$ ipython --no-banner

In [1]: import numpy as np

In [2]: np.set_printoptions(suppress=True, linewidth=160)

In [3]: feats = np.loadtxt("arr.csv", delimiter=",")

In [4]: print(feats)
[[-0.9  2. ]
 [-1.   2.1]]

In [5]: M2 = np.linalg.inv(feats)

In [6]: print((np.abs(M2) > 1e-9).astype(int))
[[1 1]
 [1 1]]

In [7]: print(np.round(np.linalg.det(feats) * M2, 1))
[[ 2.1 -2. ]
 [ 1.  -0.9]]

In [8]: print(np.allclose(M2, feats.T))
False

In [9]: print(M2.round(1))
[[ 19.1 -18.2]
 [  9.1  -8.2]]

In [10]: arr = np.array([[18, -10, -14, 30],
    ...:     [5, -35, -17, 63],
    ...:     [21, -7, -21, 51],
    ...:     [10, -10, -12, 33]])

In [11]: rng = np.random.default_rng(50)

In [12]: lab = rng.permutation(4)

In [13]: print(lab)
[2 0 3 1]

In [14]: M2 = arr[lab][:, lab]

In [15]: print(np.diag(M2))
[-21  18  33 -35]

In [16]: print(round(float(np.linalg.det(M2)), 1), np.round(np.linalg.det(arr[lab]), 1))
0.0 0.0

In [17]: print(np.allclose(M2, arr))
False

In [18]: print(M2)
[[-21  21  51  -7]
 [-14  18  30 -10]
 [-12  10  33 -10]
 [-17   5  63 -35]]

In [19]: print(np.trace(M2))
-5

In [20]: F = np.array([[-0.7, -0.4, -0.6],
    ...:     [0.9, 2.0, -0.4],
    ...:     [-0.4, 0.7, -1.2],
    ...:     [-0.9, -0.9, 0.0],
    ...:     [-0.6, -0.3, -2.3],
    ...:     [-0.3, 0.5, 0.0],
    ...:     [0.6, -0.3, -0.5],
    ...:     [0.0, -1.1, -1.1],
    ...:     [0.3, -1.3, 0.1],
    ...:     [-1.3, 1.3, 0.4],
    ...:     [2.4, -0.8, -0.2],
    ...:     [-1.6, 0.9, 0.1],
    ...:     [0.8, -0.1, -0.9],
    ...:     [0.3, 0.0, 0.7],
    ...:     [1.0, -1.1, -0.6],
    ...:     [0.1, -0.3, -1.6]])

In [21]: F[1] *= 10

In [22]: print(F)
[[-0.7 -0.4 -0.6]
 [ 9.  20.  -4. ]
 [-0.4  0.7 -1.2]
 [-0.9 -0.9  0. ]
 [-0.6 -0.3 -2.3]
 [-0.3  0.5  0. ]
 [ 0.6 -0.3 -0.5]
 [ 0.  -1.1 -1.1]
 [ 0.3 -1.3  0.1]
 [-1.3  1.3  0.4]
 [ 2.4 -0.8 -0.2]
 [-1.6  0.9  0.1]
 [ 0.8 -0.1 -0.9]
 [ 0.3  0.   0.7]
 [ 1.  -1.1 -0.6]
 [ 0.1 -0.3 -1.6]]

In [23]: cen = F - F.mean(axis=1)
ValueError: operands could not be broadcast together with shapes (16,3) (16,) 


In [24]: cen = F - F.mean(axis=0)

In [25]: left, s, Vh = np.linalg.svd(cen, full_matrices=False)

In [26]: print(np.linalg.matrix_rank(cen))
3

In [27]: print(np.searchsorted(np.cumsum(s ** 2) / (s ** 2).sum(), 0.9) + 1)
1

In [28]: print(np.abs(Vh[0]).argmax())
1

In [29]: d = np.linalg.norm(F[:, None] - F[None], axis=-1)

In [30]: print((d + 1e9 * np.eye(16)).round(6).argmin(axis=1))
[ 3  2 15  0 15 13 12 15 14 11 14  9  6  5  6  7]

In [31]: print(d[6].round(1))
[ 1.3 22.2  1.6  1.7  2.2  1.3  0.   1.2  1.2  2.6  1.9  2.6  0.5  1.3  0.9  1.2]

In [32]: print(d[:5, :5].round(1))
[[ 0.  22.8  1.3  0.8  1.7]
 [22.8  0.  21.6 23.5 22.5]
 [ 1.3 21.6  0.   2.1  1.5]
 [ 0.8 23.5  2.1  0.   2.4]
 [ 1.7 22.5  1.5  2.4  0. ]]

In [33]: print(d[6].round(6).argsort(kind="stable")[:4])
[ 6 12 14  7]

In [34]: print(np.round(np.linalg.norm(F - F.mean(axis=0), axis=1), 1))
[ 1.9 21.   1.1  2.5  2.4  1.2  1.4  2.2  2.5  2.2  2.7  2.3  1.2  1.8  2.2  1.7]

In [35]: P = F @ np.linalg.solve(F.T @ F, F.T)

In [36]: print(np.round(np.linalg.eigvalsh(P), 1) + 0)
[0. 0. 0. 0. 0. 0. 0. 0. 0. 0. 0. 0. 0. 1. 1. 1.]

In [37]: print(np.linalg.matrix_rank(np.eye(16) - P))
13

In [38]: print(np.round(np.diag(P), 1) + 0)
[0.1 1.  0.1 0.  0.4 0.  0.  0.1 0.  0.2 0.4 0.2 0.1 0.  0.1 0.2]

In [39]: print(round(np.trace(P), 1))
3.0

In [40]: print(np.round(P @ F[:, 1], 1) + 0)
[-0.4 20.   0.7 -0.9 -0.3  0.5 -0.3 -1.1 -1.3  1.3 -0.8  0.9 -0.1  0.  -1.1 -0.3]

In [41]: print(np.argsort(-np.linalg.norm(feats, axis=0).round(6), kind="stable")[:3])
[1 0]

In [42]: print([round(float(x), 1) for x in np.linalg.svd(feats, compute_uv=False)[:3]])
[3.2, 0.0]

In [43]: print(np.linalg.matrix_rank(feats, rtol=0.1))
1

In [44]: M2 = np.array([[0]])

In [45]: W2 = np.array([[3, 0, 3], [2, 1, 1], [3, -1, -1]])

In [46]: A = np.block([[M2, np.zeros((1, 3))], [np.zeros((3, 1)), W2]])

In [47]: print(A)
[[ 0.  0.  0.  0.]
 [ 0.  3.  0.  3.]
 [ 0.  2.  1.  1.]
 [ 0.  3. -1. -1.]]

In [48]: # 2 blocks once reordered

In [49]: u = np.array([0, 1, 2])

In [50]: print(np.polyval(u, A[1]))
[2. 5. 2. 5.]

In [51]: print(np.convolve(A[1], u))
[0. 0. 3. 6. 3. 6.]

In [52]: print([round(float(x), 1) for x in np.linalg.svd(A, compute_uv=False)[:3]])
[5.1, 2.8, 1.1]

In [53]: print(np.argsort(-np.linalg.norm(A, axis=0).round(6), kind="stable")[:3])
[1 3 2]

In [54]: print(np.linalg.matrix_rank(A, rtol=0.1))
3

In [55]: print(np.round(A @ np.linalg.pinv(A) @ A, 1) + 0)
[[ 0.  0.  0.  0.]
 [ 0.  3.  0.  3.]
 [ 0.  2.  1.  1.]
 [ 0.  3. -1. -1.]]

In [56]: print(np.abs(np.diag(np.linalg.qr(A)[1])) > 1e-9)
[False  True  True  True]

In [57]: print(np.allclose(A[:-1].T @ np.linalg.lstsq(A[:-1].T, A[-1])[0], A[-1]))
False

In [58]: print(round(float(np.trace(np.linalg.pinv(A) @ A)), 1))
3.0

In [59]: print(np.unique(A.round(6), axis=0).shape)
(4, 4)

In [60]: r = np.linalg.matrix_rank(A)

In [61]: print(r)
3

In [62]: null = np.linalg.svd(A)[2][r:].T

In [63]: print(np.linalg.matrix_rank(A.T @ A), np.linalg.matrix_rank(A @ A.T))
3 3

In [64]: print(null[:, 0] / null[np.abs(null[:, 0]).round(6).argmax(), 0])
[1. 0. 0. 0.]

In [65]: print([int(np.linalg.matrix_rank(A[:, :j + 1])) for j in range(4)])
[0, 1, 2, 3]

In [66]: print([int(np.linalg.matrix_rank(np.delete(A, i, axis=0))) for i in range(4)])
[3, 2, 2, 2]

In [67]: print(A @ null)
[[0.]
 [0.]
 [0.]
 [0.]]

In [68]: print(null.shape)
(4, 1)

In [69]: J = np.loadtxt("m.csv", delimiter=",")

In [70]: print(J)
[[ 3. -2.  0.  0.]
 [-2.  3. -2.  0.]
 [ 0. -2.  3. -2.]
 [ 0.  0. -2.  3.]]

In [71]: ev, evecs = np.linalg.eig(J)

In [72]: print(np.round(np.sort(np.linalg.eigvals(J @ J)), 1))
[ 0.1  3.1 17.9 38.9]

In [73]: print(np.round(J @ evecs[:, 0] - ev[0] * evecs[:, 0], 1) + 0)
[0. 0. 0. 0.]

In [74]: print(np.round(np.sort(np.linalg.eigvals(J.T)), 1))
[-0.2  1.8  4.2  6.2]

In [75]: print(np.round(np.sort(np.linalg.eigvals(np.linalg.inv(J))), 1))
[-4.2  0.2  0.2  0.6]

In [76]: x0 = np.array([0, 2, 0, 0])

In [77]: target = J @ x0

In [78]: coef, lr = np.zeros(4), 1 / np.linalg.norm(J, 2) ** 2

In [79]: for i in range(30):
    ...:     coef -= lr * J.T @ (J @ coef - target)
    ...:     if i % 5 == 0: print(i, round(np.linalg.norm(J @ coef - target), 1))
    ...: 
0 2.1
5 0.8
10 0.6
15 0.4
20 0.4
25 0.3

In [80]: print(round(float(np.linalg.cond(J)), 1))
26.4

In [81]: w1 = np.array([[-1, 3], [2, -2], [1, 2], [0, 1]])

In [82]: coef = np.array([3, 0])

In [83]: act = np.maximum(J @ w1 + coef, 0)

In [84]: print((act > 0).astype(int))
[[0 1]
 [1 0]
 [1 1]
 [1 0]]

In [85]: print(np.linalg.matrix_rank(act))
2

In [86]: W2 = np.array([[-2, -1], [-1, -1]])

In [87]: print(w1 @ W2)
[[-1 -2]
 [-2  0]
 [-4 -3]
 [-1 -1]]

In [88]: print(act @ W2)
[[-13. -13.]
 [-18.  -9.]
 [-12. -10.]
 [ -2.  -1.]]

In [89]: W0 = np.load("case9.npy")

In [90]: print(W0)
[[2 0 3 3]
 [3 1 1 2]
 [3 1 1 2]
 [1 1 1 2]]

In [91]: print(np.allclose(arr, arr.T))
False

In [92]: print((arr - arr.T) / 2)
[[  0.   -7.5 -17.5  10. ]
 [  7.5   0.   -5.   36.5]
 [ 17.5   5.    0.   31.5]
 [-10.  -36.5 -31.5   0. ]]

In [93]: print(np.trace(arr))
-5

In [94]: print(round(np.linalg.det(arr), 1))
-0.0

In [95]: print((arr + arr.T) / 2)
[[ 18.   -2.5   3.5  20. ]
 [ -2.5 -35.  -12.   26.5]
 [  3.5 -12.  -21.   19.5]
 [ 20.   26.5  19.5  33. ]]

In [96]: print(round(np.abs(np.linalg.eigvals(arr)).max(), 1))
23.5

In [97]: left, s, Vh = np.linalg.svd(A)

In [98]: print(np.argmax(s[:-1] / (s[1:] + 1e-6)) + 1)
3

In [99]: M2 = left[:, :3] @ np.diag(s[:3]) @ Vh[:3]

In [100]: print(np.round(np.linalg.norm(A - M2) / np.linalg.norm(A), 1))
0.0

In [101]: print(round(np.abs(A - M2).max(), 1))
0.0

In [102]: print(np.round(np.linalg.norm(A - M2, 2), 1), s[3])
0.0 0.0

In [103]: print(np.linalg.matrix_rank(A, rtol=0.05))
3

In [104]: print(round(np.trace(np.linalg.pinv(W0) @ W0), 1))
3.0

In [105]: print(np.abs(np.diag(np.linalg.qr(W0)[1])) > 1e-9)
[ True  True  True False]

In [106]: t = np.radians(120)

In [107]: R = np.eye(4)

In [108]: R[2, 2] = R[0, 0] = np.cos(t)

In [109]: R[2, 0], R[0, 2] = -np.sin(t), np.sin(t)

In [110]: print(R.round(1))
[[-0.5  0.   0.9  0. ]
 [ 0.   1.   0.   0. ]
 [-0.9  0.  -0.5  0. ]
 [ 0.   0.   0.   1. ]]

In [111]: M2 = W0 @ R.T

In [112]: print(np.allclose(W0 @ W0.T, M2 @ M2.T))
True

In [113]: print(round(np.linalg.det(R), 1), round(np.trace(R), 1))
1.0 1.0

In [114]: print(np.round(np.linalg.svd(W0, compute_uv=False), 1) + 0, np.round(np.linalg.svd(M2, compute_uv=False), 1) + 0)
[7.3 2.1 1.  0. ] [7.3 2.1 1.  0. ]

In [115]: print(np.round(np.abs(M2 - W0).max(axis=0), 1))
[3.6 0.  6.2 0. ]

In [116]: print(M2.round(1))
[[ 1.6  0.  -3.2  3. ]
 [-0.6  1.  -3.1  2. ]
 [-0.6  1.  -3.1  2. ]
 [ 0.4  1.  -1.4  2. ]]

In [117]: M = 0.2 ** np.abs(np.subtract.outer(np.arange(4), np.arange(4)))

In [118]: print(M.round(1) + 0)
[[1.  0.2 0.  0. ]
 [0.2 1.  0.2 0. ]
 [0.  0.2 1.  0.2]
 [0.  0.  0.2 1. ]]

In [119]: Lm = np.linalg.cholesky(M)

In [120]: print(np.round(np.prod(np.diag(Lm)) ** 2, 1), np.round(np.linalg.det(M), 1))
0.9 0.9

In [121]: print(np.linalg.eigvalsh(M).min() > 0)
True

In [122]: print(np.round(M / np.sqrt(np.outer(np.diag(M), np.diag(M))), 1) + 0)
[[1.  0.2 0.  0. ]
 [0.2 1.  0.2 0. ]
 [0.  0.2 1.  0.2]
 [0.  0.  0.2 1. ]]

In [123]: lab = rng.permutation(4)

In [124]: print(lab)
[0 1 2 3]

In [125]: M2 = J[lab][:, lab]

In [126]: print(np.trace(M2))
12.0

In [127]: print(np.round(np.linalg.det(M2), 1), round(float(np.linalg.det(J[lab])), 1))
-11.0 -11.0

In [128]: print(M2)
[[ 3. -2.  0.  0.]
 [-2.  3. -2.  0.]
 [ 0. -2.  3. -2.]
 [ 0.  0. -2.  3.]]
